% python3 -q
>>> import numpy as np
>>> np.set_printoptions(suppress=True, linewidth=160)
>>> tidy = lambda a: np.round(a, 2) + 0
>>> B = np.array([[1, 0, 2, 3, 5],
...     [5, 3, 4, 4, 3],
...     [3, 5, 0, 4, 0],
...     [4, 1, 0, 5, 2],
...     [2, 4, 1, 4, 2]])
>>> A = np.tril(B)
>>> print(A)
[[1 0 0 0 0]
 [5 3 0 0 0]
 [3 5 0 0 0]
 [4 1 0 5 0]
 [2 4 1 4 2]]
>>> print(tidy(np.linalg.det(A[::-1])))
0.0
>>> print(np.einsum("ij,ji->", A, A))
39
>>> print(np.einsum("ii->", A))
11
>>> print(tidy(np.linalg.det(2 * A)), tidy(np.linalg.det(A)))
0.0 0.0
>>> print(tidy(np.linalg.det(A.T)))
0.0
>>> print(tidy(np.linalg.eigvals(A)))
[2. 5. 0. 3. 1.]
>>> rng = np.random.default_rng(5157)
>>> labels = rng.permutation(5)
>>> print(labels)
[4 0 1 2 3]
>>> B = A[labels][:, labels]
>>> print(B)
[[2 2 4 1 4]
 [0 1 0 0 0]
 [0 5 3 0 0]
 [0 3 5 0 0]
 [0 4 1 0 5]]
>>> x = np.array([-1, -1, 2, 0, -2])
>>> print(B @ x)
[ -4  -1   1   7 -12]
>>> mat = np.array([[0, 1, 0], [1, 0, 0], [0, 0, 0]])
>>> labels = rng.permutation(3)
>>> print(labels)
[2 0 1]
>>> B = mat[labels][:, labels]
>>> print(np.trace(B))
0
>>> print(tidy(np.sort(np.abs(np.linalg.eigvals(B)))))
[0. 1. 1.]
>>> print(B)
[[0 0 0]
 [0 0 1]
 [0 1 0]]
>>> print(np.allclose(B, mat))
False
>>> evals, vecs = np.linalg.eigh(mat)
>>> x = np.array([-2, -2, -2])
>>> print(tidy(x @ mat @ x / (x @ x)), evals[0], evals[-1])
0.67 -1.0 1.0
>>> print(x @ mat @ x)
8
>>> print(tidy(vecs * np.maximum(evals, 0) @ vecs.T))
[[0.5 0.5 0. ]
 [0.5 0.5 0. ]
 [0.  0.  0. ]]
>>> B = mat + rng.integers(-2, 3, (3, 2)) @ rng.integers(-2, 3, (2, 3))
>>> print(B)
[[ 0 -1 -2]
 [-1  3  1]
 [-2  1 -1]]
>>> print(tidy(np.linalg.svd(B - mat, compute_uv=False)))
[4.61 2.61 0.  ]
>>> print(B - mat)
[[ 0 -2 -2]
 [-2  3  1]
 [-2  1 -1]]
>>> print(np.abs(B - mat).sum(axis=1))
[4 6 4]
>>> print(mat[2] @ mat[1])
0
>>> print(tidy(np.linalg.norm(mat, axis=0)))
[1. 1. 0.]
>>> print(tidy(np.linalg.norm(mat, "nuc")))
2.0
>>> print(tidy(np.linalg.norm(mat) ** 2 / np.linalg.norm(mat, 2) ** 2))
2.0
>>> print(tidy(np.linalg.det(2 * mat)), tidy(np.linalg.det(mat)))
0.0 0.0
>>> print(tidy(np.linalg.eigvals(mat).sum().real))
0.0
>>> print(np.poly(mat))
[ 1.  0. -1.  0.]
>>> print(np.einsum("ii->", mat))
0
>>> print(np.kron(np.eye(2, dtype=int), mat))
[[0 1 0 0 0 0]
 [1 0 0 0 0 0]
 [0 0 0 0 0 0]
 [0 0 0 0 1 0]
 [0 0 0 1 0 0]
 [0 0 0 0 0 0]]
>>> K = np.loadtxt("out12.csv", delimiter=",")
>>> print(K)
[[-1. -2.  0.  0. -2.  3.]
 [ 3. -1. -2.  0.  0. -2.]
 [-2.  3. -1. -2.  0.  0.]
 [ 0. -2.  3. -1. -2.  0.]
 [ 0.  0. -2.  3. -1. -2.]
 [-2.  0.  0. -2.  3. -1.]]
>>> x = np.array([0, -2, 1, -3, -1, 0])
>>> y = K @ x
>>> beta, lr = np.zeros(6), 1 / np.linalg.norm(K, 2) ** 2
>>> for i in range(4):
...     beta -= lr * K.T @ (K @ beta - y)
...     if i % 1 == 0: print(i, round(np.linalg.norm(K @ beta - y), 2))
... 
0 6.39
1 4.64
2 3.64
3 3.02
>>> print(tidy(beta))
[ 0.15 -1.53  1.58 -2.1  -0.42  0.47]
>>> print(tidy(np.linalg.cond(K)))
3.04
>>> def softmax(z):
...     e = np.exp(z - z.max(axis=-1, keepdims=True))
...     return e / e.sum(axis=-1, keepdims=True)
... 
>>> print(tidy(softmax(K[1])))
[0.88 0.02 0.01 0.04 0.04 0.01]
>>> print(tidy(softmax(K).sum(axis=1)))
[1. 1. 1. 1. 1. 1.]
>>> S = K @ K.T / np.sqrt(6)
>>> print(tidy(softmax(S)))
[[0.98 0.   0.   0.02 0.   0.  ]
 [0.   0.98 0.   0.   0.02 0.  ]
 [0.   0.   0.98 0.   0.   0.02]
 [0.02 0.   0.   0.98 0.   0.  ]
 [0.   0.02 0.   0.   0.98 0.  ]
 [0.   0.   0.02 0.   0.   0.98]]
>>> B = np.linalg.inv(K)
>>> print(tidy(np.linalg.det(K) * B))
[[-219.  263. -155. -145. -403. -377.]
 [-377. -219.  263. -155. -145. -403.]
 [-403. -377. -219.  263. -155. -145.]
 [-145. -403. -377. -219.  263. -155.]
 [-155. -145. -403. -377. -219.  263.]
 [ 263. -155. -145. -403. -377. -219.]]
>>> print(tidy(K @ B))
[[1. 0. 0. 0. 0. 0.]
 [0. 1. 0. 0. 0. 0.]
 [0. 0. 1. 0. 0. 0.]
 [0. 0. 0. 1. 0. 0.]
 [0. 0. 0. 0. 1. 0.]
 [0. 0. 0. 0. 0. 1.]]
>>> print(tidy(np.linalg.det(K) * np.linalg.det(B)))
1.0
>>> print(np.allclose(B, K.T))
False
>>> cov = K.T @ K
>>> print(tidy(np.linalg.svd(K, compute_uv=False) ** 2))
[37. 37. 16.  7.  7.  4.]
>>> print(np.trace(cov), (K ** 2).sum())
108.0 108.0
>>> print((K @ K.T).shape)
(6, 6)
>>> print(cov)
[[18. -7. -4.  8. -4. -7.]
 [-7. 18. -7. -4.  8. -4.]
 [-4. -7. 18. -7. -4.  8.]
 [ 8. -4. -7. 18. -7. -4.]
 [-4.  8. -4. -7. 18. -7.]
 [-7. -4.  8. -4. -7. 18.]]
>>> print(np.allclose(cov, cov.T))
True
>>> print(cov.reshape(-1, 2))
[[18. -7.]
 [-4.  8.]
 [-4. -7.]
 [-7. 18.]
 [-7. -4.]
 [ 8. -4.]
 [-4. -7.]
 [18. -7.]
 [-4.  8.]
 [ 8. -4.]
 [-7. 18.]
 [-7. -4.]
 [-4.  8.]
 [-4. -7.]
 [18. -7.]
 [-7. -4.]
 [ 8. -4.]
 [-7. 18.]]
>>> t3 = cov.reshape(6, 2, -1)
>>> print(np.swapaxes(t3, 1, 2)[0])
[[18.  8.]
 [-7. -4.]
 [-4. -7.]]
>>> print(t3.transpose(1, 0, 2))
[[[18. -7. -4.]
  [-7. 18. -7.]
  [-4. -7. 18.]
  [ 8. -4. -7.]
  [-4.  8. -4.]
  [-7. -4.  8.]]

 [[ 8. -4. -7.]
  [-4.  8. -4.]
  [-7. -4.  8.]
  [18. -7. -4.]
  [-7. 18. -7.]
  [-4. -7. 18.]]]
>>> print(t3[:, 0])
[[18. -7. -4.]
 [-7. 18. -7.]
 [-4. -7. 18.]
 [ 8. -4. -7.]
 [-4.  8. -4.]
 [-7. -4.  8.]]
>>> arr = np.load("dump.npy")
>>> print(tidy(arr))
[[ 0.2  -0.2  -0.28 -0.04 -0.04 -0.2 ]
 [-0.2   0.2   0.28  0.04  0.04  0.2 ]
 [-0.28  0.28  0.39  0.06  0.06  0.28]
 [-0.04  0.04  0.06  0.01  0.01  0.04]
 [-0.04  0.04  0.06  0.01  0.01  0.04]
 [-0.2   0.2   0.28  0.04  0.04  0.2 ]]
>>> x = np.array([2, 1, 1, 0, 2, 0])
>>> print(tidy(np.linalg.eigvalsh(2 * arr - np.eye(6))))
[-1. -1. -1. -1. -1.  1.]
>>> print(tidy(np.trace(arr)))
1.0
>>> t3 = np.stack([arr, 2 * arr, arr[::-1]])
>>> print(tidy(t3.sum(axis=0)))
[[ 0.4  -0.4  -0.56 -0.08 -0.08 -0.4 ]
 [-0.63  0.63  0.89  0.13  0.13  0.63]
 [-0.87  0.87  1.22  0.17  0.17  0.87]
 [-0.4   0.4   0.56  0.08  0.08  0.4 ]
 [-0.32  0.32  0.44  0.06  0.06  0.32]
 [-0.4   0.4   0.56  0.08  0.08  0.4 ]]
>>> print(np.linalg.matrix_rank(arr, rtol=0.1))
1
>>> print(np.linalg.cond(arr) > 100)
True
>>> print(tidy(np.linalg.norm(arr, 2) / np.linalg.norm(arr)))
1.0
>>> print([round(float(x), 2) for x in np.linalg.svd(arr, compute_uv=False)[:3]])
[1.0, 0.0, 0.0]
>>> print(np.allclose(arr[:-1].T @ np.linalg.lstsq(arr[:-1].T, arr[-1])[0], arr[-1]))
True
>>> print(tidy(np.trace(np.linalg.pinv(arr) @ arr)))
1.0
>>> print(np.abs(np.diag(np.linalg.qr(arr)[1])) > 1e-9)
[ True False False False False False]
>>> print(tidy(arr @ np.linalg.pinv(arr) @ arr))
[[ 0.2  -0.2  -0.28 -0.04 -0.04 -0.2 ]
 [-0.2   0.2   0.28  0.04  0.04  0.2 ]
 [-0.28  0.28  0.39  0.06  0.06  0.28]
 [-0.04  0.04  0.06  0.01  0.01  0.04]
 [-0.04  0.04  0.06  0.01  0.01  0.04]
 [-0.2   0.2   0.28  0.04  0.04  0.2 ]]
